$ python -q
>>> import numpy as np
>>> np.set_printoptions(suppress=True, linewidth=140)
>>> W0 = np.load("layer10.npy")
>>> W0
array([[ 1, -1],
       [ 1,  0],
       [ 1,  1],
       [ 1,  2]])
>>> Q, r_ = np.linalg.qr(W0)
>>> Q.round(2)
array([[-0.5 ,  0.67],
       [-0.5 ,  0.22],
       [-0.5 , -0.22],
       [-0.5 , -0.67]])
>>> np.round(Q @ r_, 2) + 0
array([[ 1., -1.],
       [ 1.,  0.],
       [ 1.,  1.],
       [ 1.,  2.]])
>>> Q.shape, r_.shape
((4, 2), (2, 2))
>>> np.round(Q.T @ Q, 2) + 0
array([[1., 0.],
       [0., 1.]])
>>> np.round(np.linalg.pinv(Q), 2)
array([[-0.5 , -0.5 , -0.5 , -0.5 ],
       [ 0.67,  0.22, -0.22, -0.67]])
>>> round(Q[:, 0] @ Q[:, 1], 2)
np.float64(0.0)
>>> arr = np.array([[0, 2, 0, 0, 0, 0],
...     [3, 2, 0, 0, 0, 0],
...     [1, 0, 0, 0, 0, 0],
...     [0, 0, 0, 2, 0, 0],
...     [0, 0, 3, 2, 0, 0],
...     [0, 0, 1, 0, 0, 0],
...     [0, 0, 0, 0, 0, 2],
...     [0, 0, 0, 0, 3, 2],
...     [0, 0, 0, 0, 1, 0]])
>>> u, v = arr[3], arr[7]
>>> u @ u
np.int64(4)
>>> pr = (u @ v) / (u @ u) * u
>>> np.round(np.linalg.norm(u + v) ** 2 + np.linalg.norm(u - v) ** 2, 2)
np.float64(34.0)
>>> v - pr
array([0., 0., 0., 0., 3., 2.])
>>> (v - pr) @ u
np.float64(0.0)
>>> arr.reshape(2, -1)
array([[0, 2, 0, 0, 0, 0, 3, 2, 0, 0, 0, 0, 1, 0, 0, 0, 0, 0, 0, 0, 0, 2, 0, 0, 0, 0, 3],
       [2, 0, 0, 0, 0, 1, 0, 0, 0, 0, 0, 0, 0, 0, 2, 0, 0, 0, 0, 3, 2, 0, 0, 0, 0, 1, 0]])
>>> arr.ravel(order="F")
array([0, 3, 1, 0, 0, 0, 0, 0, 0, 2, 2, 0, 0, 0, 0, 0, 0, 0, 0, 0, 0, 0, 3, 1, 0, 0, 0, 0, 0, 0, 2, 2, 0, 0, 0, 0, 0, 0, 0, 0, 0, 0, 0, 3,
       1, 0, 0, 0, 0, 0, 0, 2, 2, 0])
>>> arr.reshape(-1, 2)
array([[0, 2],
       [0, 0],
       [0, 0],
       [3, 2],
       [0, 0],
       [0, 0],
       [1, 0],
       [0, 0],
       [0, 0],
       [0, 0],
       [0, 2],
       [0, 0],
       [0, 0],
       [3, 2],
       [0, 0],
       [0, 0],
       [1, 0],
       [0, 0],
       [0, 0],
       [0, 0],
       [0, 2],
       [0, 0],
       [0, 0],
       [3, 2],
       [0, 0],
       [0, 0],
       [1, 0]])
>>> blk = arr.reshape(9, 2, -1)
>>> np.einsum("ihd,jhd->hij", blk, blk).shape
(2, 9, 9)
>>> blk[:, 0]
array([[0, 2, 0],
       [3, 2, 0],
       [1, 0, 0],
       [0, 0, 0],
       [0, 0, 3],
       [0, 0, 1],
       [0, 0, 0],
       [0, 0, 0],
       [0, 0, 0]])
>>> blk.shape
(9, 2, 3)
>>> blk.transpose(1, 0, 2)
array([[[0, 2, 0],
        [3, 2, 0],
        [1, 0, 0],
        [0, 0, 0],
        [0, 0, 3],
        [0, 0, 1],
        [0, 0, 0],
        [0, 0, 0],
        [0, 0, 0]],

       [[0, 0, 0],
        [0, 0, 0],
        [0, 0, 0],
        [2, 0, 0],
        [2, 0, 0],
        [0, 0, 0],
        [0, 0, 2],
        [0, 3, 2],
        [0, 1, 0]]])
>>> np.swapaxes(blk, 1, 2)[7]
array([[0, 0],
       [0, 3],
       [0, 2]])
>>> F = np.load("sample2.npy")
>>> F
array([[1.  , 0.2 , 0.04],
       [0.2 , 1.  , 0.2 ],
       [0.04, 0.2 , 1.  ]])
>>> # symmetric, so the eigenvalues are real
>>> u, v = F[0], F[1]
>>> round(u @ u, 2)
np.float64(1.04)
>>> round(u @ v, 2)
np.float64(0.41)
>>> pr = (u @ v) / (u @ u) * u
>>> np.linalg.matrix_rank(np.outer(u, v))
np.int64(1)
>>> np.round(np.linalg.norm(u + v) ** 2 + np.linalg.norm(u - v) ** 2, 2)
np.float64(4.24)
>>> np.round(np.outer(u, v), 2)
array([[0.2 , 1.  , 0.2 ],
       [0.04, 0.2 , 0.04],
       [0.01, 0.04, 0.01]])
>>> pr.round(2)
array([0.39, 0.08, 0.02])
>>> np.round(v - pr, 2)
array([-0.19,  0.92,  0.18])
>>> rng = np.random.default_rng(70409)
>>> z = rng.permutation(3)
>>> out = F[:, z] * rng.choice([-1, 1], 3)
>>> out
array([[ 0.2 , -0.04, -1.  ],
       [ 1.  , -0.2 , -0.2 ],
       [ 0.2 , -1.  , -0.04]])
>>> Uu, _, Vh = np.linalg.svd(F.T @ out)
>>> np.round(np.linalg.lstsq(F, out)[0], 2) + 0
array([[ 0.,  0., -1.],
       [ 1.,  0.,  0.],
       [ 0., -1.,  0.]])
>>> np.round(Uu @ Vh, 2) + 0
array([[ 0.,  0., -1.],
       [ 1.,  0.,  0.],
       [ 0., -1.,  0.]])
>>> M = np.load("x.npy")
>>> M
array([[3, 2, 0],
       [0, 2, 3],
       [0, 0, 3]])
>>> vec = np.array([-1, -1, -1])
>>> h1 = np.maximum(M @ vec, 0)
>>> M.T @ h1
array([0, 0, 0])
>>> h1
array([0, 0, 0])
>>> np.flatnonzero(h1 > 1e-9)
array([], dtype=int64)
>>> np.maximum(M @ vec, 0) - np.maximum(-M @ vec, 0)
array([-5, -5, -3])
>>> np.round(np.tanh(M @ vec), 2)
array([-1., -1., -1.])
>>> M * (h1 > 1e-9)[:, None]
array([[0, 0, 0],
       [0, 0, 0],
       [0, 0, 0]])
>>> vals, vecs = np.linalg.eig(M)
>>> M @ vecs[:, 0] - vals[0] * vecs[:, 0]
array([0., 0., 0.])
>>> vals
array([3., 2., 3.])
>>> np.round(np.sort(np.linalg.eigvals(M @ M)), 2)
array([4., 9., 9.])
>>> out = M / np.linalg.norm(M, axis=1, keepdims=True)
>>> G = out @ out.T
>>> np.round(np.linalg.norm(out, axis=1), 2)
array([1., 1., 1.])
>>> G[2].round(2)
array([0.  , 0.83, 1.  ])
>>> G.round(2)
array([[1.  , 0.31, 0.  ],
       [0.31, 1.  , 0.83],
       [0.  , 0.83, 1.  ]])
>>> round(np.degrees(np.arccos(np.clip(G[2, 1], -1, 1))), 2)
np.float64(33.69)
>>> (np.abs(G) > 0.9).astype(int)
array([[1, 0, 0],
       [0, 1, 0],
       [0, 0, 1]])
>>> out = np.array([[1, -1, -1], [-1, 0, -1], [-1, -1, 1]])
>>> np.vstack([M, out.T]).shape
(6, 3)
>>> M @ out
array([[ 1, -3, -5],
       [-5, -3,  1],
       [-3, -3,  3]])
>>> np.einsum("ij->j", M)
array([3, 4, 6])
>>> out.T @ M.T
array([[ 1, -5, -3],
       [-3, -3, -3],
       [-5,  1,  3]])
>>> np.einsum("ij,ij->i", M, M)
array([13, 13,  9])
>>> np.linalg.matrix_rank(np.vstack([M, out.T]))
np.int64(3)
>>> theta = np.radians(15)
>>> r_ = np.eye(3)
>>> r_[2, 2] = r_[0, 0] = np.cos(theta)
>>> r_[2, 0], r_[0, 2] = -np.sin(theta), np.sin(theta)
>>> r_.round(2)
array([[ 0.97,  0.  ,  0.26],
       [ 0.  ,  1.  ,  0.  ],
       [-0.26,  0.  ,  0.97]])
>>> out = M @ r_.T
>>> np.round(np.abs(out - M).max(axis=0), 2)
array([0.78, 0.  , 0.78])
>>> np.allclose(np.linalg.norm(M, axis=1), np.linalg.norm(out, axis=1))
True
>>> A = np.array([[7.0, 9.0, 9.0], [9.0, 7.0, 9.0], [9.0, 9.0, 7.0]])
>>> Q, vecs = np.linalg.qr(A[:, :2])[0], np.linalg.qr(A[:, 2:])[0]
>>> s = np.linalg.svd(Q.T @ vecs, compute_uv=False)
>>> np.round(np.linalg.norm(Q @ Q.T - vecs @ vecs.T, 2), 2)
np.float64(1.0)
>>> np.round(np.degrees(np.arccos(s.clip(0, 1))), 2)
array([9.69])
>>> out = A + rng.integers(-2, 3, (3, 1)) @ rng.integers(-2, 3, (1, 3))
>>> out
array([[ 3., 11.,  7.],
       [ 5.,  9.,  7.],
       [13.,  7.,  9.]])
>>> np.abs(out - A).sum(axis=1)
array([8., 8., 8.])
>>> np.linalg.matrix_rank(out - A, tol=1e-8)
np.int64(1)
>>> def softmax(z):
...     e = np.exp(z - z.max(axis=-1, keepdims=True))
...     return e / e.sum(axis=-1, keepdims=True)
... 
>>> np.round(softmax(A[0]), 2)
array([0.06, 0.47, 0.47])
>>> np.round(softmax(10 * A[0]), 2) + 0
array([0. , 0.5, 0.5])
>>> scores = A @ A.T / np.sqrt(3)
>>> softmax(scores).round(6).argmax(axis=1)
array([0, 1, 2])
>>> np.round(softmax(scores + np.triu(np.full(scores.shape, -np.inf), 1)), 2)
array([[1.  , 0.  , 0.  ],
       [0.09, 0.91, 0.  ],
       [0.08, 0.08, 0.83]])
>>> E = np.loadtxt("test0.csv", delimiter=",")
>>> E
array([[1., 2., 0.],
       [1., 2., 2.],
       [2., 0., 1.]])
>>> Q, r_ = np.linalg.qr(E)
>>> np.round(Q.T @ Q, 2) + 0
array([[1., 0., 0.],
       [0., 1., 0.],
       [0., 0., 1.]])
>>> Uu, s, Vh = np.linalg.svd(E, full_matrices=False)
>>> np.round(np.sqrt((s ** 2).sum()), 2), round(np.linalg.norm(E), 2)
(np.float64(4.36), np.float64(4.36))
>>> np.round(np.cumsum(s ** 2) / np.sum(s ** 2), 2)
array([0.76, 0.93, 1.  ])
>>> Uu.shape, s.shape, Vh.shape
((3, 3), (3,), (3, 3))
>>> np.allclose(Uu * s @ Vh, E)
True
>>> np.round(s / s[0], 2)
array([1.  , 0.46, 0.31])
>>> s.round(2)
array([3.8 , 1.76, 1.19])
>>> np.abs(Uu[:, 0]).round(6).argmax()
np.int64(1)
>>> np.round(Uu.T @ E @ Vh.T, 2) + 0
array([[3.8 , 0.  , 0.  ],
       [0.  , 1.76, 0.  ],
       [0.  , 0.  , 1.19]])
>>> np.round(Uu.T @ Uu, 2) + 0
array([[1., 0., 0.],
       [0., 1., 0.],
       [0., 0., 1.]])
>>> vec = np.array([-2, 2, 1])
>>> h1 = np.maximum(E @ vec, 0)
>>> E * (h1 > 1e-9)[:, None]
array([[1., 2., 0.],
       [1., 2., 2.],
       [0., 0., 0.]])
>>> np.maximum(E @ vec, 0) - np.maximum(-E @ vec, 0)
array([ 2.,  4., -3.])
>>> z = rng.permutation(3)
>>> z
array([1, 2, 0])
>>> out = E[z][:, z]
>>> np.trace(out)
np.float64(4.0)
>>> round(float(np.linalg.det(out)), 2), round(np.linalg.det(E[z]), 2)
(8.0, np.float64(8.0))
>>> np.diag(out)
array([2., 1., 1.])
>>> np.allclose(out, E)
False
>>> X = np.array([[0, 0, -2], [0, 0, 0], [2, 0, 0]])
>>> # rank 2
>>> out = np.array([[2, 1], [1, 2]])
>>> W2 = np.kron(out, X)
>>> W2.shape
(6, 6)
>>> np.linalg.matrix_rank(W2)
np.int64(4)
>>> data = np.load("run8.npy")
>>> data
array([[ 3., -2.,  9.],
       [ 0., -3.,  1.],
       [ 0.,  3., -3.]])
>>> vec = np.array([0, -3, -1])
>>> h1 = np.maximum(data @ vec, 0)
>>> np.maximum(data @ (3 * vec), 0)
array([ 0., 24.,  0.])
>>> h1
array([0., 8., 0.])
>>> data.T @ h1
array([  0., -24.,   8.])
>>> np.flatnonzero(h1 > 1e-9)
array([1])
>>> np.round(np.tanh(data @ vec), 2)
array([-1.,  1., -1.])
>>> z = rng.permutation(3)
>>> z
array([1, 2, 0])
>>> out = data[z][:, z]
>>> np.round(np.sort(np.abs(np.linalg.eigvals(out))), 2)
array([1.27, 3.  , 4.73])
>>> out
array([[-3.,  1.,  0.],
       [ 3., -3.,  0.],
       [-2.,  9.,  3.]])
>>> np.trace(out)
np.float64(-3.0)
>>> np.allclose(out, data)
False
